$ ipython --no-banner

In [1]: import numpy as np

In [2]: np.set_printoptions(suppress=True, linewidth=140)

In [3]: rd = lambda a: np.round(a, 2) + 0

In [4]: X = np.load("w.npy")

In [5]: X
Out[5]: 
array([[ 0.56,  0.64, -2.14, -1.39, -1.34],
       [ 0.85,  2.54,  0.57, -1.17,  0.35],
       [-0.12,  0.75, -0.06, -1.14, -2.67],
       [-0.24, -2.16,  0.15,  1.66, -1.23],
       [-1.08,  1.15,  0.08, -0.57,  2.49],
       [-2.15,  0.82,  0.01, -0.36,  1.89],
       [-0.48,  0.37, -0.78,  1.56,  2.36],
       [-1.92, -1.62,  0.5 , -1.53, -0.28],
       [ 1.71, -0.22, -0.88,  2.  , -1.13],
       [-1.18, -1.91, -0.17,  1.75, -0.94],
       [ 1.25, -0.5 ,  1.2 , -1.81, -1.57],
       [ 1.2 ,  1.9 , -0.05,  1.4 ,  1.42],
       [ 0.98, -2.21,  1.69,  0.43,  0.28],
       [ 0.35, -0.21, -1.02, -2.24,  1.66],
       [-2.46,  0.53, -0.87, -1.23, -0.65],
       [-1.37,  0.71, -0.82, -2.21, -1.03],
       [-1.89, -0.5 ,  1.45,  0.69, -1.62],
       [ 0.17, -0.02,  1.2 ,  2.64, -0.76],
       [-0.79, -1.49, -1.17,  1.16, -1.85],
       [-0.54,  1.62,  2.41, -0.1 ,  0.53],
       [ 0.93,  2.11, -0.04, -1.26, -1.45],
       [ 0.01, -0.99,  0.71,  2.41, -1.31],
       [ 2.59, -1.37,  0.48,  0.09,  0.4 ],
       [ 0.36, -1.74, -2.2 , -0.76, -0.66],
       [ 0.38, -1.56,  0.65, -2.4 , -0.52],
       [ 0.03,  1.43,  0.6 ,  1.29,  2.22],
       [ 1.56,  0.85, -1.31, -0.11, -2.03],
       [-1.21, -0.68,  0.96, -0.2 ,  2.47]])

In [6]: Ac = X - X.mean(axis=0)

In [7]: evecs = np.linalg.svd(Ac)[2][:3]

In [8]: A2 = Ac - Ac @ evecs.T @ evecs

In [9]: rd(np.linalg.norm(A2) / np.linalg.norm(Ac))
Out[9]: np.float64(0.5)

In [10]: rd(np.cov(Ac @ evecs.T, rowvar=False))
Out[10]: 
array([[2.75, 0.  , 0.  ],
       [0.  , 2.47, 0.  ],
       [0.  , 0.  , 1.76]])

In [11]: np.linalg.norm(A2, axis=1).round(6).argmax()
Out[11]: np.int64(22)

In [12]: J = 0.2 ** np.abs(np.subtract.outer(np.arange(5), np.arange(5)))

In [13]: rd(J)
Out[13]: 
array([[1.  , 0.2 , 0.04, 0.01, 0.  ],
       [0.2 , 1.  , 0.2 , 0.04, 0.01],
       [0.04, 0.2 , 1.  , 0.2 , 0.04],
       [0.01, 0.04, 0.2 , 1.  , 0.2 ],
       [0.  , 0.01, 0.04, 0.2 , 1.  ]])

In [14]: # equal to its transpose

In [15]: proj = np.triu(np.array([[1, 3, 1, 3, -1],
    ...:     [-3, -1, 1, 0, -1],
    ...:     [-2, -3, -3, 0, 1],
    ...:     [2, 3, 0, 2, -1],
    ...:     [-2, -2, 1, -3, 3]]), 1) + np.eye(5)

In [16]: A2 = proj @ J @ np.linalg.inv(proj)

In [17]: np.trace(A2), np.trace(J)
Out[17]: (np.float64(5.0), np.float64(5.0))

In [18]: rd(np.linalg.det(A2))
Out[18]: np.float64(0.85)

In [19]: rd(A2)
Out[19]: 
array([[ 1.66, -1.48,  2.01, -1.86, -4.02],
       [ 0.24,  0.48,  0.44, -0.68, -1.36],
       [ 0.04,  0.08,  0.92,  0.28,  0.52],
       [ 0.01,  0.01,  0.14,  0.78, -0.14],
       [ 0.  ,  0.  ,  0.04,  0.2 ,  1.16]])

In [20]: A2 = np.array([[-9, 8, 2, 6], [6, -9, -4, -8], [-5, -2, -6, 5], [7, -6, -9, -2]])

In [21]: C = np.array([[1, -1], [0, -1]])

In [22]: mat = np.block([[A2, np.array([[1, -3], [0, -3], [1, -1], [2, 1]])], [np.zeros((2, 4)), C]])

In [23]: mat
Out[23]: 
array([[-9.,  8.,  2.,  6.,  1., -3.],
       [ 6., -9., -4., -8.,  0., -3.],
       [-5., -2., -6.,  5.,  1., -1.],
       [ 7., -6., -9., -2.,  2.,  1.],
       [ 0.,  0.,  0.,  0.,  1., -1.],
       [ 0.,  0.,  0.,  0.,  0., -1.]])

In [24]: A2 = mat / np.linalg.norm(mat, axis=1, keepdims=True)

In [25]: G = A2 @ A2.T

In [26]: rd(np.degrees(np.arccos(np.clip(G[3, 5], -1, 1))))
Out[26]: np.float64(94.34)

In [27]: rd(G[3])
Out[27]: array([-0.77,  0.76,  0.17,  1.  ,  0.05, -0.08])

In [28]: rd(G)
Out[28]: 
array([[ 1.  , -0.86,  0.38, -0.77,  0.2 ,  0.21],
       [-0.86,  1.  , -0.18,  0.76,  0.15,  0.21],
       [ 0.38, -0.18,  1.  ,  0.17,  0.15,  0.1 ],
       [-0.77,  0.76,  0.17,  1.  ,  0.05, -0.08],
       [ 0.2 ,  0.15,  0.15,  0.05,  1.  ,  0.71],
       [ 0.21,  0.21,  0.1 , -0.08,  0.71,  1.  ]])

In [29]: rd(np.linalg.norm(A2, axis=1))
Out[29]: array([1., 1., 1., 1., 1., 1.])

In [30]: (G - 2 * np.eye(6)).round(6).argmax(axis=1)
Out[30]: array([2, 3, 0, 1, 5, 4])

In [31]: (np.abs(G) > 0.9).astype(int)
Out[31]: 
array([[1, 0, 0, 0, 0, 0],
       [0, 1, 0, 0, 0, 0],
       [0, 0, 1, 0, 0, 0],
       [0, 0, 0, 1, 0, 0],
       [0, 0, 0, 0, 1, 0],
       [0, 0, 0, 0, 0, 1]])
